$ ipython --no-banner

In [1]: import numpy as np

In [2]: import numpy.linalg as la

In [3]: np.set_printoptions(suppress=True, linewidth=120)

In [4]: F = np.array([[1, 32, 0],
   ...:     [1, 4, 0],
   ...:     [1, 0, 0],
   ...:     [1, 24, 0],
   ...:     [1, 8, 0],
   ...:     [1, 0, 0],
   ...:     [1, 0, 0],
   ...:     [1, 24, 0],
   ...:     [1, 24, 0],
   ...:     [1, 4, 0],
   ...:     [1, 0, 0],
   ...:     [1, 0, 0]])

In [5]: # row 5 repeats row 2

In [6]: np.abs(np.diag(la.qr(F)[1])) > 1e-9
Out[6]: array([ True,  True, False])

In [7]: try:
   ...:     la.inv(F)
   ...: except la.LinAlgError as e:
   ...:     print(repr(e))
   ...: 
LinAlgError('Last 2 dimensions of the array must be square')

In [8]: th = np.radians(36)

In [9]: r_ = np.eye(3)

In [10]: r_[1, 1] = r_[0, 0] = np.cos(th)

In [11]: r_[1, 0], r_[0, 1] = -np.sin(th), np.sin(th)

In [12]: r_.round(2)
Out[12]: 
array([[ 0.81,  0.59,  0.  ],
       [-0.59,  0.81,  0.  ],
       [ 0.  ,  0.  ,  1.  ]])

In [13]: B = F @ r_.T

In [14]: np.round(la.svd(F, compute_uv=False), 2), np.round(la.svd(B, compute_uv=False), 2)
Out[14]: (array([53.41,  2.63,  0.  ]), array([53.41,  2.63,  0.  ]))

In [15]: A = np.load("mat.npy")

In [16]: A
Out[16]: 
array([[ 5.02,  8.58,  0.82, -2.52, -3.38],
       [ 3.68,  8.98, -1.04, -4.48,  1.26],
       [ 8.09,  7.17, -0.17, -6.92,  6.63],
       [ 2.27, -1.14, -4.01, -7.66,  2.65]])

In [17]: gram = A.T @ A

In [18]: round(np.trace(gram), 2), round(float((A ** 2).sum()), 2)
Out[18]: (np.float64(531.15), 531.15)

In [19]: np.round(la.eigvalsh(gram)[::-1], 2) + 0
Out[19]: array([399.99,  99.92,  24.98,   6.26,   0.  ])

In [20]: np.round(la.svd(A, compute_uv=False) ** 2, 2)
Out[20]: array([399.99,  99.92,  24.98,   6.26])

In [21]: np.round(A.sum(axis=1), 2)
Out[21]: array([ 8.52,  8.4 , 14.8 , -7.89])

In [22]: np.round(A.sum(axis=0), 2)
Out[22]: array([ 19.06,  23.59,  -4.4 , -21.58,   7.16])

In [23]: np.zeros(4, 5)
Traceback (most recent call last):
  Cell In[23], line 1
    np.zeros(4, 5)
TypeError: Cannot interpret '5' as a data type


In [24]: np.count_nonzero(A)
Out[24]: np.int64(20)

In [25]: np.round(A.mean(axis=0), 2)
Out[25]: array([ 4.76,  5.9 , -1.1 , -5.4 ,  1.79])

In [26]: A.shape
Out[26]: (4, 5)

In [27]: rng = np.random.default_rng(170)

In [28]: B = A + rng.integers(-2, 3, (4, 1)) @ rng.integers(-2, 3, (1, 5))

In [29]: B.round(2)
Out[29]: 
array([[ 4.02, 10.58, -0.18, -0.52, -4.38],
       [ 2.68, 10.98, -2.04, -2.48,  0.26],
       [ 7.09,  9.17, -1.17, -4.92,  5.63],
       [ 0.27,  2.86, -6.01, -3.66,  0.65]])

In [30]: np.round(B - A, 2)
Out[30]: 
array([[-1.,  2., -1.,  2., -1.],
       [-1.,  2., -1.,  2., -1.],
       [-1.,  2., -1.,  2., -1.],
       [-2.,  4., -2.,  4., -2.]])

In [31]: blk = np.stack([A, 2 * A, A[::-1]])

In [32]: np.round(la.norm(blk, axis=(1, 2)), 2)
Out[32]: array([23.05, 46.09, 23.05])

In [33]: (blk @ A.T).shape
Out[33]: (3, 4, 4)

In [34]: np.round(np.einsum("bij,cij->bc", blk, blk), 2)
Out[34]: 
array([[ 531.15, 1062.29,  284.72],
       [1062.29, 2124.59,  569.45],
       [ 284.72,  569.45,  531.15]])

In [35]: la.matrix_rank(blk.reshape(3, -1))
Out[35]: np.int64(2)

In [36]: x = np.array([0, 3, 2, 0, -3])

In [37]: A @ np.eye(5)[3]
Out[37]: array([-2.52, -4.48, -6.92, -7.66])

In [38]: u = np.array([-3, 0, 2]) + 0.5

In [39]: m1 = np.eye(3) - 2 * np.outer(u, u) / (u @ u)

In [40]: m1.round(2)
Out[40]: 
array([[ 0.02,  0.2 ,  0.98],
       [ 0.2 ,  0.96, -0.2 ],
       [ 0.98, -0.2 ,  0.02]])

In [41]: # columns are unit length and at right angles

In [42]: round(m1[:, 0] @ m1[:, 1], 2)
Out[42]: np.float64(0.0)

In [43]: np.round(m1 @ m1.T, 2) + 0
Out[43]: 
array([[1., 0., 0.],
       [0., 1., 0.],
       [0., 0., 1.]])

In [44]: np.round(la.pinv(m1), 2)
Out[44]: 
array([[ 0.02,  0.2 ,  0.98],
       [ 0.2 ,  0.96, -0.2 ],
       [ 0.98, -0.2 ,  0.02]])

In [45]: ev, V = la.eig(m1)

In [46]: np.round(np.sort(la.eigvals(m1 @ m1)), 2)
Out[46]: array([1., 1., 1.])

In [47]: np.all(la.eigvalsh(m1) > 0)
Out[47]: np.False_

In [48]: round(float(la.eigvalsh(m1).min()), 2)
Out[48]: -1.0

In [49]: ev, V = la.eigh(m1)

In [50]: np.round(V @ np.diag(ev) @ V.T, 2)
Out[50]: 
array([[ 0.02,  0.2 ,  0.98],
       [ 0.2 ,  0.96, -0.2 ],
       [ 0.98, -0.2 ,  0.02]])

In [51]: round(ev.sum(), 2), np.trace(m1)
Out[51]: (np.float64(1.0), np.float64(1.0))

In [52]: ev.round(2)
Out[52]: array([-1.,  1.,  1.])

In [53]: np.round(la.eigvalsh(m1 @ m1), 2)
Out[53]: array([1., 1., 1.])

In [54]: np.unique(ev.round(6) + 0, return_counts=True)[1]
Out[54]: array([1, 2])

In [55]: feats = np.load("case13.npy")

In [56]: feats
Out[56]: 
array([[0., 0., 0., 0., 0.],
       [0., 2., 0., 2., 2.],
       [0., 0., 2., 0., 1.],
       [0., 1., 1., 1., 0.],
       [0., 1., 1., 2., 1.]])

In [57]: th = np.radians(60)

In [58]: r_ = np.eye(5)

In [59]: r_[1, 1] = r_[0, 0] = np.cos(th)

In [60]: r_[1, 0], r_[0, 1] = -np.sin(th), np.sin(th)

In [61]: r_.round(2)
Out[61]: 
array([[ 0.5 ,  0.87,  0.  ,  0.  ,  0.  ],
       [-0.87,  0.5 ,  0.  ,  0.  ,  0.  ],
       [ 0.  ,  0.  ,  1.  ,  0.  ,  0.  ],
       [ 0.  ,  0.  ,  0.  ,  1.  ,  0.  ],
       [ 0.  ,  0.  ,  0.  ,  0.  ,  1.  ]])

In [62]: B = feats @ r_.T

In [63]: np.round(np.abs(B - feats).max(axis=0), 2)
Out[63]: array([1.73, 1.  , 0.  , 0.  , 0.  ])

In [64]: B.round(2)
Out[64]: 
array([[0.  , 0.  , 0.  , 0.  , 0.  ],
       [1.73, 1.  , 0.  , 2.  , 2.  ],
       [0.  , 0.  , 2.  , 0.  , 1.  ],
       [0.87, 0.5 , 1.  , 1.  , 0.  ],
       [0.87, 0.5 , 1.  , 2.  , 1.  ]])

In [65]: u = np.array([0, 2])

In [66]: np.convolve(feats[3], u)
Out[66]: array([0., 0., 2., 2., 2., 0.])

In [67]: np.array([np.convolve(row, u, "same") for row in feats])
Out[67]: 
array([[0., 0., 0., 0., 0.],
       [0., 0., 4., 0., 4.],
       [0., 0., 0., 4., 0.],
       [0., 0., 2., 2., 2.],
       [0., 0., 2., 2., 4.]])

In [68]: np.polyval(u, feats[3])
Out[68]: array([2., 2., 2., 2., 2.])

In [69]: W0 = np.array([[1.2, -0.5, 1.1, -0.8],
    ...:     [1.3, 0.0, 0.8, 0.0],
    ...:     [-0.6, 0.0, -0.5, -1.1],
    ...:     [-0.4, -1.0, -0.4, 1.4],
    ...:     [-1.7, 0.0, -0.1, 0.1],
    ...:     [0.4, -1.5, 0.4, -1.7],
    ...:     [1.3, -0.7, 0.3, 1.3],
    ...:     [2.0, 0.4, 0.7, 1.6],
    ...:     [0.3, 0.5, -0.5, 1.2],
    ...:     [0.5, 0.2, 0.1, 0.5],
    ...:     [0.0, 0.5, 0.2, 0.6],
    ...:     [0.5, -0.3, 0.5, 1.4],
    ...:     [-0.6, -0.7, 2.7, 1.5],
    ...:     [0.7, 0.5, -1.3, -0.5]])

In [70]: W0[6] *= 20

In [71]: W0
Out[71]: 
array([[  1.2,  -0.5,   1.1,  -0.8],
       [  1.3,   0. ,   0.8,   0. ],
       [ -0.6,   0. ,  -0.5,  -1.1],
       [ -0.4,  -1. ,  -0.4,   1.4],
       [ -1.7,   0. ,  -0.1,   0.1],
       [  0.4,  -1.5,   0.4,  -1.7],
       [ 26. , -14. ,   6. ,  26. ],
       [  2. ,   0.4,   0.7,   1.6],
       [  0.3,   0.5,  -0.5,   1.2],
       [  0.5,   0.2,   0.1,   0.5],
       [  0. ,   0.5,   0.2,   0.6],
       [  0.5,  -0.3,   0.5,   1.4],
       [ -0.6,  -0.7,   2.7,   1.5],
       [  0.7,   0.5,  -1.3,  -0.5]])

In [72]: basis = W0[[8, 1]].astype(float)

In [73]: for _ in range(7):
    ...:     idx = la.norm(W0[:, None] - basis, axis=-1).argmin(axis=1)
    ...:     basis = np.array([W0[idx == j].mean(axis=0) for j in range(2)])
    ...: 

In [74]: idx
Out[74]: array([0, 0, 0, 0, 0, 0, 1, 0, 0, 0, 0, 0, 0, 0])

In [75]: np.round(basis[1] - basis[0], 2)
Out[75]: array([ 25.72, -13.85,   5.72,  25.68])

In [76]: B = np.array([[2, 0], [1, 2]])

In [77]: E = np.tile(B, (2, 2))

In [78]: E
Out[78]: 
array([[2, 0, 2, 0],
       [1, 2, 1, 2],
       [2, 0, 2, 0],
       [1, 2, 1, 2]])

In [79]: # rows 0 and 2 are equal

In [80]: r = la.matrix_rank(F)

In [81]: r
Out[81]: np.int64(2)

In [82]: null = la.svd(F)[2][r:].T

In [83]: np.allclose(F @ null, 0)
Out[83]: True

In [84]: [int(la.matrix_rank(np.delete(F, i, axis=0))) for i in range(12)]
Out[84]: [2, 2, 2, 2, 2, 2, 2, 2, 2, 2, 2, 2]

In [85]: la.matrix_rank(F.T @ F), la.matrix_rank(F @ F.T)
Out[85]: (np.int64(2), np.int64(2))

In [86]: F @ null
Out[86]: 
array([[0.],
       [0.],
       [0.],
       [0.],
       [0.],
       [0.],
       [0.],
       [0.],
       [0.],
       [0.],
       [0.],
       [0.]])

In [87]: null.shape
Out[87]: (3, 1)

In [88]: null[:, 0] / null[np.abs(null[:, 0]).round(6).argmax(), 0]
Out[88]: array([0., 0., 1.])

In [89]: [int(la.matrix_rank(F[:, :j + 1])) for j in range(3)]
Out[89]: [1, 2, 2]

In [90]: data = np.loadtxt("a.csv", delimiter=",")

In [91]: data
Out[91]: 
array([[  0.99,  -3.93,   0.01],
       [  0.9 ,  -2.09,  -0.17],
       [  0.88,   1.32,  -0.12],
       [  0.75,  -1.12,  -0.05],
       [  1.06, -14.38,   0.15],
       [ -1.  , -15.13,  -0.01],
       [ -0.41,   6.31,  -0.03],
       [ -0.26,  -3.45,   0.03],
       [  0.25,  -4.77,  -0.28],
       [  0.06,   1.12,  -0.04],
       [ -0.41,   5.02,  -0.16],
       [ -0.69,  -8.27,   0.09],
       [  1.34,  -1.74,   0.01],
       [ -0.78,  -4.48,   0.27],
       [ -0.43,   1.66,  -0.21],
       [ -0.69, -11.29,   0.44],
       [  1.32,  -4.42,  -0.09],
       [  1.55,  -0.24,   0.4 ],
       [ -1.07,  -7.78,   0.32],
       [ -0.7 ,   1.05,  -0.07],
       [  0.07,   6.68,   0.11],
       [ -0.43,   2.22,  -0.23],
       [  0.43,   3.25,   0.  ],
       [  0.5 ,  -3.42,  -0.15]])

In [92]: dist = la.norm(data[:, None] - data[None], axis=-1)

In [93]: np.unravel_index(dist.round(6).argmax(), dist.shape)
Out[93]: (np.int64(5), np.int64(20))

In [94]: dist.shape
Out[94]: (24, 24)

In [95]: la.matrix_rank(dist ** 2)
Out[95]: np.int64(5)

In [96]: (dist + 1e9 * np.eye(24)).round(6).argmin(axis=1)
Out[96]: array([16, 12,  9, 12,  5,  4, 20, 23, 16, 14,  6, 18,  1,  7, 21, 11,  0,  3, 11, 14,  6, 14, 21,  0])

In [97]: dist[:5, :5].round(2)
Out[97]: 
array([[ 0.  ,  1.85,  5.25,  2.82, 10.45],
       [ 1.85,  0.  ,  3.41,  0.99, 12.3 ],
       [ 5.25,  3.41,  0.  ,  2.44, 15.7 ],
       [ 2.82,  0.99,  2.44,  0.  , 13.27],
       [10.45, 12.3 , 15.7 , 13.27,  0.  ]])

In [98]: np.unique(E.round(6), axis=0).shape
Out[98]: (2, 4)

In [99]: np.round(E @ la.pinv(E) @ E, 2) + 0
Out[99]: 
array([[2., 0., 2., 0.],
       [1., 2., 1., 2.],
       [2., 0., 2., 0.],
       [1., 2., 1., 2.]])

In [100]: try:
     ...:     la.inv(E)
     ...: except la.LinAlgError as e:
     ...:     print("failed:", e)
     ...: 
failed: Singular matrix

In [101]: np.allclose(E[:-1].T @ la.lstsq(E[:-1].T, E[-1])[0], E[-1])
Out[101]: True

In [102]: np.abs(np.diag(la.qr(E)[1])) > 1e-9
Out[102]: array([ True,  True, False, False])

In [103]: idx = data[:, 1] > np.median(data[:, 1])

In [104]: u = data[idx].mean(axis=0) - data[~idx].mean(axis=0)

In [105]: round((((data - data.mean(axis=0)) @ u > 0) == idx).mean(), 2)
Out[105]: np.float64(0.96)

In [106]: u.round(2)
Out[106]: array([ 0.18,  9.08, -0.08])

In [107]: ((data - data.mean(axis=0)) @ u > 0).astype(int)
Out[107]: array([0, 1, 1, 1, 0, 0, 1, 0, 0, 1, 1, 0, 1, 0, 1, 0, 0, 1, 0, 1, 1, 1, 1, 0])

In [108]: np.argsort(-np.abs(u).round(6), kind="stable")
Out[108]: array([1, 0, 2])

In [109]: B = np.c_[data[:, :1] @ np.array([[1]]), np.array([3, -3, 1, 0, 1, 2, -1, -2, 0, -3, 2, -3, -2, 2, -3, -1, -2, -3, 0, -1, -3, 1, -2, 3])]

In [110]: B
Out[110]: 
array([[ 0.99,  3.  ],
       [ 0.9 , -3.  ],
       [ 0.88,  1.  ],
       [ 0.75,  0.  ],
       [ 1.06,  1.  ],
       [-1.  ,  2.  ],
       [-0.41, -1.  ],
       [-0.26, -2.  ],
       [ 0.25,  0.  ],
       [ 0.06, -3.  ],
       [-0.41,  2.  ],
       [-0.69, -3.  ],
       [ 1.34, -2.  ],
       [-0.78,  2.  ],
       [-0.43, -3.  ],
       [-0.69, -1.  ],
       [ 1.32, -2.  ],
       [ 1.55, -3.  ],
       [-1.07,  0.  ],
       [-0.7 , -1.  ],
       [ 0.07, -3.  ],
       [-0.43,  1.  ],
       [ 0.43, -2.  ],
       [ 0.5 ,  3.  ]])

In [111]: np.round(la.lstsq(data, B[:, 0])[0], 2) + 0
Out[111]: array([1., 0., 0.])

In [112]: np.round(la.norm(B - data @ la.lstsq(data, B)[0], axis=0), 2) + 0
Out[112]: array([0.  , 9.85])

In [113]: la.matrix_rank(np.c_[data, B])
Out[113]: np.int64(4)

In [114]: la.matrix_rank(B)
Out[114]: np.int64(2)

In [115]: M = np.loadtxt("run8.csv", delimiter=",")

In [116]: M.round(2)
Out[116]: 
array([[0.67, 0.  , 0.33, 0.  , 0.  ],
       [0.  , 0.33, 0.33, 0.33, 0.  ],
       [0.  , 0.25, 0.5 , 0.  , 0.25],
       [0.  , 0.  , 0.  , 1.  , 0.  ],
       [0.  , 0.25, 0.25, 0.  , 0.5 ]])

In [117]: B = np.array([[-1, 2, -2], [1, -3, 2], [2, 1, 1], [3, -2, 0], [3, -1, 3]])

In [118]: la.matrix_rank(M @ B)
Out[118]: np.int64(3)

In [119]: np.round(np.einsum("ik,kj->ji", M, B), 2)
Out[119]: 
array([[ 0.  ,  2.  ,  2.  ,  3.  ,  2.25],
       [ 1.67, -1.33, -0.5 , -2.  , -1.  ],
       [-1.  ,  1.  ,  1.75,  0.  ,  2.25]])

In [120]: np.round(np.einsum("ij,ij->i", M, M), 2)
Out[120]: array([0.56, 0.33, 0.38, 1.  , 0.38])

In [121]: np.round(B.T @ M.T, 2)
Out[121]: 
array([[ 0.  ,  2.  ,  2.  ,  3.  ,  2.25],
       [ 1.67, -1.33, -0.5 , -2.  , -1.  ],
       [-1.  ,  1.  ,  1.75,  0.  ,  2.25]])

In [122]: np.round(np.einsum("ik,kj->ij", M, B), 2)
Out[122]: 
array([[ 0.  ,  1.67, -1.  ],
       [ 2.  , -1.33,  1.  ],
       [ 2.  , -0.5 ,  1.75],
       [ 3.  , -2.  ,  0.  ],
       [ 2.25, -1.  ,  2.25]])

In [123]: np.round(M @ B, 2)
Out[123]: 
array([[ 0.  ,  1.67, -1.  ],
       [ 2.  , -1.33,  1.  ],
       [ 2.  , -0.5 ,  1.75],
       [ 3.  , -2.  ,  0.  ],
       [ 2.25, -1.  ,  2.25]])

In [124]: np.round(np.einsum("ij->j", M), 2)
Out[124]: array([0.67, 0.83, 1.42, 1.33, 0.75])

In [125]: la.matrix_rank(np.vstack([M, B.T]))
Out[125]: np.int64(5)

In [126]: x = np.array([1, 0, 0, -3, 2])

In [127]: y = M @ x

In [128]: y.round(2)
Out[128]: array([ 0.67, -1.  ,  0.5 , -3.  ,  1.  ])

In [129]: np.round(la.solve(M, M[:, 3]), 2)
Out[129]: array([0., 0., 0., 1., 0.])

In [130]: np.round(la.solve(M, y), 2) + 0
Out[130]: array([ 1.,  0.,  0., -3.,  2.])

In [131]: np.round(la.solve(M, 5 * y), 2) + 0
Out[131]: array([  5.,   0.,   0., -15.,  10.])
